$ python -q
>>> import numpy as np
>>> import numpy.linalg as la
>>> np.set_printoptions(precision=2, suppress=True, linewidth=120, legacy="1.25")
>>> X = np.array([[1, -1, 2, 0, 2, 1, 0, 1, 2, 2, 2],
...     [2, 1, 2, -1, 0, 1, 0, -1, -1, -1, -1],
...     [0, 1, -1, -1, 2, -1, 0, 1, 2, 0, -2],
...     [-2, 0, 1, -2, -2, 0, 2, -1, 1, 1, 0],
...     [0, -2, -2, 0, 2, -2, -2, 2, 2, 2, -1],
...     [-2, -2, -2, 1, 2, -2, 0, 2, 1, 1, -2],
...     [2, -1, 2, 1, -1, 2, -2, 1, 2, -1, 0],
...     [1, 2, 0, -1, 1, -2, 1, 0, -2, 0, 0],
...     [-2, 0, 2, 1, -2, 1, 1, 2, -1, 0, 0],
...     [-1, 2, 0, 1, 1, -1, 0, -1, -1, 2, -2],
...     [0, 0, -2, -2, 1, -2, 0, 1, 1, -1, 1]])
>>> X
array([[ 1, -1,  2,  0,  2,  1,  0,  1,  2,  2,  2],
       [ 2,  1,  2, -1,  0,  1,  0, -1, -1, -1, -1],
       [ 0,  1, -1, -1,  2, -1,  0,  1,  2,  0, -2],
       [-2,  0,  1, -2, -2,  0,  2, -1,  1,  1,  0],
       [ 0, -2, -2,  0,  2, -2, -2,  2,  2,  2, -1],
       [-2, -2, -2,  1,  2, -2,  0,  2,  1,  1, -2],
       [ 2, -1,  2,  1, -1,  2, -2,  1,  2, -1,  0],
       [ 1,  2,  0, -1,  1, -2,  1,  0, -2,  0,  0],
       [-2,  0,  2,  1, -2,  1,  1,  2, -1,  0,  0],
       [-1,  2,  0,  1,  1, -1,  0, -1, -1,  2, -2],
       [ 0,  0, -2, -2,  1, -2,  0,  1,  1, -1,  1]])
>>> np.trace(X)
-1
>>> round(float(la.det(X)), 2)
83238.0
>>> np.sort(np.abs(la.eigvals(X)))
array([0.78, 1.67, 1.67, 2.42, 2.73, 3.89, 3.89, 4.01, 4.01, 4.88, 4.88])
>>> X @ X
array([[ -8,   0,  -8,  -1,  13, -14,  -1,  14,   8,  10,  -7],
       [  6,  -5,   1,   1,  11,   3,  -4,   4,  10,   2,  -2],
       [  3,   0,   8,   6,  -3,   4,  -3,   3,  -7,   3,  -1],
       [  2,   5,   3,   8,  -6,   7,  -4,   0,  -4, -10,  -6],
       [ -8,   6,   0,   4,  -3,  -6,   4,  -1, -13,  11,   3],
       [ -5,   4,   1,   4, -11,  -2,   1,  -4, -11,   5,   0],
       [-12,  -1,  -1,  -3,   6,  -6,  11,   9,   3,   6,   0],
       [ 17,   2,   5,  -3,   5,   5,  -8,  -5,   3,  -2,   3],
       [  0,   9,  -3,  -5,  -1,  -5,   5,  -4,  -3,  -7,  -8],
       [  2,   5,   5,   1,  -3,   4,  -2, -10,  -3,   4,  -9],
       [  8,   0,   2,   1,  -3,   2,  -4,   2,  -7,  -5,  10]])
>>> la.determinant(X)
Traceback (most recent call last):
  File "<python-input-9>", line 1, in <module>
    la.determinant(X)
    ^^^^^^^^^^^^^^
AttributeError: module 'numpy.linalg' has no attribute 'determinant'
>>> rng = np.random.default_rng(671)
>>> lab = rng.permutation(11)
>>> lab
array([ 4,  9,  2,  7,  1,  8,  6,  3, 10,  0,  5])
>>> out = X[lab][:, lab]
>>> np.round(la.det(out), 2), np.round(la.det(X[lab]), 2)
(83238.0, 83238.0)
>>> np.sort(np.abs(la.eigvals(out)))
array([0.78, 1.67, 1.67, 2.42, 2.73, 3.89, 3.89, 4.01, 4.01, 4.88, 4.88])
>>> np.allclose(out, X)
False
>>> np.trace(out)
-1
>>> out
array([[ 2,  2, -2,  2, -2,  2, -2,  0, -1,  0, -2],
       [ 1,  2,  0, -1,  2, -1,  0,  1, -2, -1, -1],
       [ 2,  0, -1,  1,  1,  2,  0, -1, -2,  0, -1],
       [ 1,  0,  0,  0,  2, -2,  1, -1,  0,  1, -2],
       [ 0, -1,  2, -1,  1, -1,  0, -1, -1,  2,  1],
       [-2,  0,  2,  2,  0, -1,  1,  1,  0, -2,  1],
       [-1, -1,  2,  1, -1,  2, -2,  1,  0,  2,  2],
       [-2,  1,  1, -1,  0,  1,  2, -2,  0, -2,  0],
       [ 1, -1, -2,  1,  0,  1,  0, -2,  1,  0, -2],
       [ 2,  2,  2,  1, -1,  2,  0,  0,  2,  1,  1],
       [ 2,  1, -2,  2, -2,  1,  0,  1, -2, -2, -2]])
